$ ipython --no-banner

In [1]: import numpy as np

In [2]: np.set_printoptions(suppress=True, linewidth=160)

In [3]: def rd(a):
   ...:     return np.round(a, 2) + 0
   ...: 

In [4]: mat = np.load("mat.npy")

In [5]: mat
Out[5]: 
array([[ 4,  5,  6,  7,  8,  9, 10, 11, 12, 13, 14, 15, 16, 17],
       [18, 19, 20, 21, 22, 23, 24, 25, 26, 27, 28, 29, 30, 31],
       [32, 33, 34, 35, 36, 37, 38, 39, 40, 41, 42, 43, 44, 45],
       [46, 47, 48, 49, 50, 51, 52, 53, 54, 55, 56, 57, 58, 59],
       [60, 61, 62, 63, 64, 65, 66, 67, 68, 69, 70, 71, 72, 73]])

In [6]: # null space of dimension 12

In [7]: A2 = mat / np.linalg.norm(mat, axis=1, keepdims=True)

In [8]: G = A2 @ A2.T

In [9]: (G - 2 * np.eye(5)).round(6).argmax(axis=1)
Out[9]: array([1, 2, 3, 4, 3])

In [10]: (np.abs(G) > 0.9).astype(int)
Out[10]: 
array([[1, 1, 1, 1, 1],
       [1, 1, 1, 1, 1],
       [1, 1, 1, 1, 1],
       [1, 1, 1, 1, 1],
       [1, 1, 1, 1, 1]])

In [11]: rd(G)
Out[11]: 
array([[1.  , 0.98, 0.97, 0.96, 0.95],
       [0.98, 1.  , 1.  , 1.  , 0.99],
       [0.97, 1.  , 1.  , 1.  , 1.  ],
       [0.96, 1.  , 1.  , 1.  , 1.  ],
       [0.95, 0.99, 1.  , 1.  , 1.  ]])

In [12]: np.linalg.matrix_rank(mat, rtol=0.1)
Out[12]: np.int64(1)

In [13]: rd(np.linalg.norm(mat, 2) / np.linalg.norm(mat))
Out[13]: np.float64(1.0)

In [14]: np.linalg.cond(mat) > 100
Out[14]: np.True_

In [15]: print(np.linalg.lstsq(mat[:-1].T, mat[-1])[2])
2

In [16]: np.allclose(mat[:-1].T @ np.linalg.lstsq(mat[:-1].T, mat[-1])[0], mat[-1])
Out[16]: True

In [17]: rd(mat @ np.linalg.pinv(mat) @ mat)
Out[17]: 
array([[ 4.,  5.,  6.,  7.,  8.,  9., 10., 11., 12., 13., 14., 15., 16., 17.],
       [18., 19., 20., 21., 22., 23., 24., 25., 26., 27., 28., 29., 30., 31.],
       [32., 33., 34., 35., 36., 37., 38., 39., 40., 41., 42., 43., 44., 45.],
       [46., 47., 48., 49., 50., 51., 52., 53., 54., 55., 56., 57., 58., 59.],
       [60., 61., 62., 63., 64., 65., 66., 67., 68., 69., 70., 71., 72., 73.]])

In [18]: print(rd(np.trace(np.linalg.pinv(mat) @ mat)))
2.0

In [19]: K = np.load("a.npy")

In [20]: print(rd(K))
[[-3.09 -4.85 -7.62  2.28 -1.89]
 [ 3.79  0.92  5.72 -3.64  6.23]
 [ 1.13 -6.17 -2.94 -2.16  6.88]
 [ 3.38 -2.1   2.99 -3.73  7.83]
 [-3.2   2.71 -2.31  3.65 -7.98]
 [-1.27  6.05  2.68  2.28 -7.03]
 [-3.16 -4.7  -7.6   2.38 -2.14]
 [ 3.24  4.48  7.56 -2.49  2.46]
 [-0.29 -6.88 -5.35 -0.86  4.82]
 [ 2.64 -4.11  0.55 -3.33  8.04]
 [-2.12 -6.26 -7.36  1.08  0.98]
 [ 2.76 -3.85  0.9  -3.41  8.07]
 [ 1.63  6.63  6.96 -0.52 -2.18]
 [ 1.67  6.6   7.   -0.57 -2.07]
 [ 3.19 -2.76  2.25 -3.65  7.99]
 [ 1.77 -5.51 -1.62 -2.69  7.53]
 [-3.53 -3.54 -7.26  2.94 -3.71]
 [-3.58 -3.27 -7.14  3.04 -4.03]
 [ 3.23 -2.64  2.4  -3.67  7.97]
 [-3.75 -0.15 -5.11  3.73 -6.77]
 [ 3.51  3.61  7.28 -2.91  3.63]
 [ 1.44  6.73  6.77 -0.32 -2.6 ]
 [-3.61  1.06 -4.04  3.78 -7.43]
 [-3.68  0.57 -4.5   3.77 -7.19]
 [-2.96 -5.12 -7.65  2.11 -1.44]
 [ 1.47  6.71  6.81 -0.35 -2.52]
 [ 0.4   6.89  5.52  0.75 -4.62]
 [-2.18  4.94  0.66  3.   -7.84]
 [ 3.46 -1.79  3.32 -3.76  7.73]
 [-3.54  1.41 -3.7   3.77 -7.59]
 [-1.98  5.23  1.13  2.85 -7.7 ]]

In [21]: C = K[[14, 21]].astype(float)

In [22]: for _ in range(6):
    ...:     lab = np.linalg.norm(K[:, None] - C, axis=-1).argmin(axis=1)
    ...:     C = np.array([K[lab == j].mean(axis=0) for j in range(2)])
    ...: 

In [23]: lab
Out[23]: array([0, 0, 0, 0, 1, 1, 0, 1, 0, 0, 0, 0, 1, 1, 0, 0, 0, 0, 0, 1, 1, 1, 1, 1, 0, 1, 1, 1, 0, 1, 1])

In [24]: print(rd(C))
[[ 0.41 -3.91 -2.28 -1.07  3.8 ]
 [-0.66  4.23  2.18  1.36 -4.49]]

In [25]: np.bincount(lab)
Out[25]: array([16, 15])

In [26]: np.abs(C[1] - C[0]).argmax()
Out[26]: np.int64(4)
